$ python3 -q
>>> import numpy as np
>>> import numpy.linalg as la
>>> np.set_printoptions(precision=2, suppress=True, linewidth=120, sign=" ")
>>> m1 = np.load("sample9.npy")
>>> m1
array([[ 0.16, -0.05, -0.16, -0.05,  0.16,  0.05, -0.05, -0.27],
       [-0.05,  0.02,  0.05,  0.02, -0.05, -0.02,  0.02,  0.09],
       [-0.16,  0.05,  0.16,  0.05, -0.16, -0.05,  0.05,  0.27],
       [-0.05,  0.02,  0.05,  0.02, -0.05, -0.02,  0.02,  0.09],
       [ 0.16, -0.05, -0.16, -0.05,  0.16,  0.05, -0.05, -0.27],
       [ 0.05, -0.02, -0.05, -0.02,  0.05,  0.02, -0.02, -0.09],
       [-0.05,  0.02,  0.05,  0.02, -0.05, -0.02,  0.02,  0.09],
       [-0.27,  0.09,  0.27,  0.09, -0.27, -0.09,  0.09,  0.45]])
>>> x0 = np.array([1, 0, 1, 0, 1, 2, 0, 2])
>>> m1 * x0
array([[ 0.16, -0.  , -0.16, -0.  ,  0.16,  0.11, -0.  , -0.54],
       [-0.05,  0.  ,  0.05,  0.  , -0.05, -0.04,  0.  ,  0.18],
       [-0.16,  0.  ,  0.16,  0.  , -0.16, -0.11,  0.  ,  0.54],
       [-0.05,  0.  ,  0.05,  0.  , -0.05, -0.04,  0.  ,  0.18],
       [ 0.16, -0.  , -0.16, -0.  ,  0.16,  0.11, -0.  , -0.54],
       [ 0.05, -0.  , -0.05, -0.  ,  0.05,  0.04, -0.  , -0.18],
       [-0.05,  0.  ,  0.05,  0.  , -0.05, -0.04,  0.  ,  0.18],
       [-0.27,  0.  ,  0.27,  0.  , -0.27, -0.18,  0.  ,  0.89]])
>>> np.sign((m1 @ x0).round(6))
array([-1.,  1.,  1.,  1., -1., -1.,  1.,  1.])
>>> la.norm(m1 @ x0) <= la.norm(m1, 2) * la.norm(x0) + 1e-9
np.True_
>>> (m1 * x0).sum(axis=1)
array([-0.27,  0.09,  0.27,  0.09, -0.27, -0.09,  0.09,  0.45])
>>> feats = np.loadtxt("run16.csv", delimiter=",")
>>> feats
array([[-2.,  0., -1., -1., -2.,  1.],
       [-2.,  1.,  2.,  1.,  0.,  1.],
       [ 2., -1.,  2., -2.,  1.,  2.],
       [ 2., -2., -2., -2.,  1.,  2.],
       [-1.,  2.,  2., -1.,  0.,  1.],
       [ 0.,  0.,  0.,  0.,  0., -2.]])
>>> x0 = np.array([6, 9, 2, 6, 2, 6])
>>> y = feats @ x0
>>> y
array([-18.,  13.,   9.,  -8.,  16., -12.])
>>> la.solve(feats, y + feats[:, 5])
array([ 6.,  9.,  2.,  6.,  2.,  7.])
>>> la.solve(feats, feats[:, 0])
array([ 1., -0.,  0., -0.,  0., -0.])
>>> x0 = np.array([2, 0, 2, 2, -1, 1])
>>> y = feats @ x0
>>> c, lr = np.zeros(6), 1 / la.norm(feats, 2) ** 2
>>> for i in range(8):
...     c -= lr * feats.T @ (feats @ c - y)
...     if i % 2 == 0: print(i, round(la.norm(feats @ c - y), 2))
... 
0 5.13
2 3.07
4 2.49
6 2.22
>>> round(float(la.cond(feats)), 2)
9.7
>>> r0, r1 = feats[5], feats[3]
>>> r0 @ r1
np.float64(-4.0)
>>> r0 @ r0
np.float64(4.0)
>>> pr = (r0 @ r1) / (r0 @ r0) * r0
>>> la.matrix_rank(np.outer(r0, r1))
np.int64(1)
>>> r1 - pr
array([ 2., -2., -2., -2.,  1.,  0.])
>>> np.outer(r0, r1)
array([[ 0., -0., -0., -0.,  0.,  0.],
       [ 0., -0., -0., -0.,  0.,  0.],
       [ 0., -0., -0., -0.,  0.,  0.],
       [ 0., -0., -0., -0.,  0.,  0.],
       [ 0., -0., -0., -0.,  0.,  0.],
       [-4.,  4.,  4.,  4., -2., -4.]])
>>> pr
array([-0., -0., -0., -0., -0.,  2.])
>>> M = np.load("out13.npy")
>>> M
array([[-0.67, -1.7 , -1.25, -0.38,  0.8 ],
       [-0.6 , -1.7 , -1.3 , -0.4 ,  0.8 ],
       [-0.9 , -0.9 , -0.7 ,  0.3 ,  1.1 ],
       [ 0.2 , -1.8 , -0.5 ,  0.2 , -0.3 ],
       [ 0.1 ,  0.9 , -2.1 ,  1.  ,  0.4 ]])
>>> np.abs(np.diag(la.qr(m1)[1])) > 1e-9
array([ True, False, False, False, False, False, False, False])
>>> m1 @ la.pinv(m1) @ m1
array([[ 0.16, -0.05, -0.16, -0.05,  0.16,  0.05, -0.05, -0.27],
       [-0.05,  0.02,  0.05,  0.02, -0.05, -0.02,  0.02,  0.09],
       [-0.16,  0.05,  0.16,  0.05, -0.16, -0.05,  0.05,  0.27],
       [-0.05,  0.02,  0.05,  0.02, -0.05, -0.02,  0.02,  0.09],
       [ 0.16, -0.05, -0.16, -0.05,  0.16,  0.05, -0.05, -0.27],
       [ 0.05, -0.02, -0.05, -0.02,  0.05,  0.02, -0.02, -0.09],
       [-0.05,  0.02,  0.05,  0.02, -0.05, -0.02,  0.02,  0.09],
       [-0.27,  0.09,  0.27,  0.09, -0.27, -0.09,  0.09,  0.45]])
>>> la.lstsq(m1[:-1].T, m1[-1])[2]
np.int32(1)
>>> np.allclose(m1[:-1].T @ la.lstsq(m1[:-1].T, m1[-1])[0], m1[-1])
True
>>> np.unique(m1.round(6), axis=0).shape
(5, 8)
